$ python3 -q
>>> import numpy as np
>>> np.set_printoptions(precision=1, suppress=True, linewidth=120)
>>> X = np.array([[0, -3, 0, 2, -1],
...     [3, 0, -2, 1, -2],
...     [0, 2, 0, -4, -1],
...     [-2, -1, 4, 0, 1],
...     [1, 2, 1, -1, 0]])
>>> rng = np.random.default_rng(8582)
>>> z = rng.permutation(5)
>>> print(z)
[1 2 0 3 4]
>>> other = X[z][:, z]
>>> print(round(float(np.linalg.det(other)), 1), round(np.linalg.det(X[z]), 1))
0.0 0.0
>>> print(np.trace(other))
0
>>> print(other)
[[ 0 -2  3  1 -2]
 [ 2  0  0 -4 -1]
 [-3  0  0  2 -1]
 [-1  4 -2  0  1]
 [ 2  1  1 -1  0]]
>>> print(np.diag(other))
[0 0 0 0 0]
>>> print(np.round(np.sort(np.abs(np.linalg.eigvals(other))), 1) + 0)
[0.  2.2 2.2 6.  6. ]
>>> W = np.array([[-9, -8], [7, -6], [0, -6], [0, 2], [4, 7]])
>>> c = np.array([-1, -4])
>>> act = np.maximum(other @ W + c, 0)
>>> print((act > 0).astype(int))
[[0 0]
 [0 0]
 [1 1]
 [1 0]
 [0 0]]
>>> print((act > 0).mean(axis=0))
[0.4 0.2]
>>> basis = np.array([[9, 0, 5], [-2, -5, 3]])
>>> print(W @ basis)
[[-65  40 -69]
 [ 75  30  17]
 [ 12  30 -18]
 [ -4 -10   6]
 [ 22 -35  41]]
>>> print(round(float(np.linalg.det(X)), 1))
0.0
>>> print(np.round(np.sort(np.abs(np.linalg.eigvals(X))), 1) + 0)
[0.  2.2 2.2 6.  6. ]
>>> mat = np.loadtxt("layer13.csv", delimiter=",")
>>> print(mat)
[[ 6.  7. -2. -7.  5.  4.  0. -6.]
 [-6.  6.  7. -2. -7.  5.  4.  0.]
 [ 0. -6.  6.  7. -2. -7.  5.  4.]
 [ 4.  0. -6.  6.  7. -2. -7.  5.]
 [ 5.  4.  0. -6.  6.  7. -2. -7.]
 [-7.  5.  4.  0. -6.  6.  7. -2.]
 [-2. -7.  5.  4.  0. -6.  6.  7.]
 [ 7. -2. -7.  5.  4.  0. -6.  6.]]
>>> theta = np.radians(45)
>>> R = np.eye(8)
>>> R[0, 0] = R[4, 4] = np.cos(theta)
>>> R[0, 4], R[4, 0] = -np.sin(theta), np.sin(theta)
>>> print(R)
[[ 0.7  0.   0.   0.  -0.7  0.   0.   0. ]
 [ 0.   1.   0.   0.   0.   0.   0.   0. ]
 [ 0.   0.   1.   0.   0.   0.   0.   0. ]
 [ 0.   0.   0.   1.   0.   0.   0.   0. ]
 [ 0.7  0.   0.   0.   0.7  0.   0.   0. ]
 [ 0.   0.   0.   0.   0.   1.   0.   0. ]
 [ 0.   0.   0.   0.   0.   0.   1.   0. ]
 [ 0.   0.   0.   0.   0.   0.   0.   1. ]]
>>> other = mat @ R.T
>>> print(np.allclose(np.linalg.norm(mat, axis=1), np.linalg.norm(other, axis=1)))
True
>>> print(other)
[[ 0.7  7.  -2.  -7.   7.8  4.   0.  -6. ]
 [ 0.7  6.   7.  -2.  -9.2  5.   4.   0. ]
 [ 1.4 -6.   6.   7.  -1.4 -7.   5.   4. ]
 [-2.1  0.  -6.   6.   7.8 -2.  -7.   5. ]
 [-0.7  4.   0.  -6.   7.8  7.  -2.  -7. ]
 [-0.7  5.   4.   0.  -9.2  6.   7.  -2. ]
 [-1.4 -7.   5.   4.  -1.4 -6.   6.   7. ]
 [ 2.1 -2.  -7.   5.   7.8  0.  -6.   6. ]]
